% ipython --no-banner

In [1]: import numpy as np

In [2]: from numpy import linalg as LA

In [3]: np.set_printoptions(precision=2, suppress=True, linewidth=200)

In [4]: J = np.load("data.npy")

In [5]: print(J)
[[ 2  4  2  3  1]
 [ 0  0  0  0  0]
 [10 11  5  8 13]
 [ 2  4  2  3  1]
 [ 5  2  4  0  4]
 [ 0  0  0  0  0]
 [ 7  6  6  3  5]
 [ 0  0  0  0  0]
 [ 0  0  0  0  0]
 [ 2  4  2  3  1]
 [ 1  3  3  3  5]
 [ 2  4  2  3  1]
 [ 5  8  3  7 10]
 [ 5  2  4  0  4]
 [ 7  7  4  4  4]
 [ 5  2  4  0  4]
 [ 0  0  0  0  0]
 [ 0  0  0  0  0]
 [ 4  5  0  4  5]
 [ 1  3  3  3  5]
 [ 5  3  2  1  3]
 [ 0  0  0  0  0]
 [ 0  0  0  0  0]
 [ 7  7  4  4  4]
 [ 6  5  7  3  9]
 [ 6  9  2  7  6]
 [ 6  9  2  7  6]
 [ 7  7  4  4  4]
 [ 5  3  2  1  3]
 [11  8  9  4 12]
 [ 8  9  9  6 10]
 [ 4  5  0  4  5]]

In [6]: # row 3 repeats row 0

In [7]: cen = J - J.mean(axis=0)

In [8]: evecs = LA.svd(cen)[2][:4]

In [9]: M2 = cen - cen @ evecs.T @ evecs

In [10]: print((cen @ evecs.T).std(axis=0))
[6.15 2.17 1.44 1.04]

In [11]: print(np.diag(evecs.T @ evecs))
[0.91 0.56 0.99 0.55 0.99]

In [12]: print(LA.norm(M2, axis=1).round(6).argmax())
6

In [13]: F = np.load("test2.npy")

In [14]: print(F)
[[-0.16 -0.81  1.04]
 [ 0.01 -1.44 -1.39]
 [-0.02  0.27  0.46]
 [-0.04  0.36  0.76]
 [-0.07  0.18  0.93]
 [-0.12  0.63  1.88]
 [ 0.18  0.36 -1.66]
 [-0.03  0.72  0.97]
 [ 0.06  0.09 -0.58]]

In [15]: # rank 2

In [16]: G = np.cov(J, rowvar=False)

In [17]: print(G.shape)
(5, 5)

In [18]: print(round(np.corrcoef(J[:, 4], J[:, 1])[0, 1], 2))
0.82

In [19]: print(np.round(LA.eigvalsh(G)[::-1], 2) + 0)
[39.1   4.85  2.14  1.11  0.  ]

In [20]: print(np.argsort(-J.std(axis=0).round(6), kind="stable"))
[4 1 0 2 3]

In [21]: print(np.corrcoef(J.T))
[[1.   0.85 0.81 0.65 0.83]
 [0.85 1.   0.63 0.95 0.82]
 [0.81 0.63 1.   0.44 0.77]
 [0.65 0.95 0.44 1.   0.75]
 [0.83 0.82 0.77 0.75 1.  ]]

In [22]: arr = np.load("w.npy")

In [23]: print(arr)
[[-12.98  -1.47   2.5    3.04  -6.49   4.51   2.99  -7.5    5.97]
 [-10.39  -1.16   1.99   2.41  -5.2    3.59   2.4   -6.     4.81]
 [  5.17   0.58  -1.01  -1.21   2.6   -1.81  -1.21   3.01  -2.39]
 [ 13.03   1.56  -2.51  -2.97   6.5   -4.52  -3.     7.5   -6.  ]
 [-10.37  -1.18   2.     2.39  -5.17   3.62   2.37  -5.99   4.79]
 [  7.77   0.89  -1.48  -1.75   3.92  -2.7   -1.82   4.48  -3.59]
 [ -7.82  -0.91   1.47   1.82  -3.9    2.72   1.79  -4.49   3.59]
 [  0.02  -0.02   0.02   0.02   0.04  -0.01  -0.01   0.01   0.01]
 [-13.    -1.47   2.49   3.02  -6.49   4.5    3.01  -7.48   6.01]
 [  2.61   0.29  -0.5   -0.6    1.33  -0.9   -0.6    1.52  -1.23]
 [-13.03  -1.48   2.51   3.03  -6.53   4.49   3.    -7.48   5.99]
 [  5.18   0.61  -0.99  -1.21   2.6   -1.79  -1.2    3.02  -2.39]
 [-12.99  -1.53   2.48   3.01  -6.46   4.5    3.    -7.47   6.02]
 [-12.99  -1.48   2.52   2.97  -6.51   4.5    2.97  -7.47   6.01]
 [-13.03  -1.51   2.52   2.97  -6.47   4.5    3.    -7.46   6.01]
 [-10.36  -1.21   2.03   2.4   -5.2    3.62   2.41  -6.     4.81]
 [  7.77   0.89  -1.51  -1.82   3.92  -2.69  -1.78   4.54  -3.59]
 [ 13.     1.47  -2.48  -3.02   6.48  -4.49  -3.     7.52  -6.01]]

In [24]: cen = arr - arr.mean(axis=0)

In [25]: left, sig, vt = LA.svd(cen, full_matrices=False)

In [26]: print(sig)
[59.4   0.13  0.1   0.08  0.07  0.06  0.05  0.05  0.02]

In [27]: print(np.searchsorted(np.cumsum(sig ** 2) / (sig ** 2).sum(), 0.9) + 1)
1

In [28]: print((np.sign(left[:, 0]) == np.sign(left[0, 0])).astype(int))
[1 1 0 0 1 0 1 0 1 0 1 0 1 1 1 1 0 0]

In [29]: print(round(float((sig ** 2).sum() ** 2 / (sig ** 4).sum()), 2))
1.0

In [30]: print(np.round(cen.mean(axis=0), 2) + 0)
[0. 0. 0. 0. 0. 0. 0. 0. 0.]
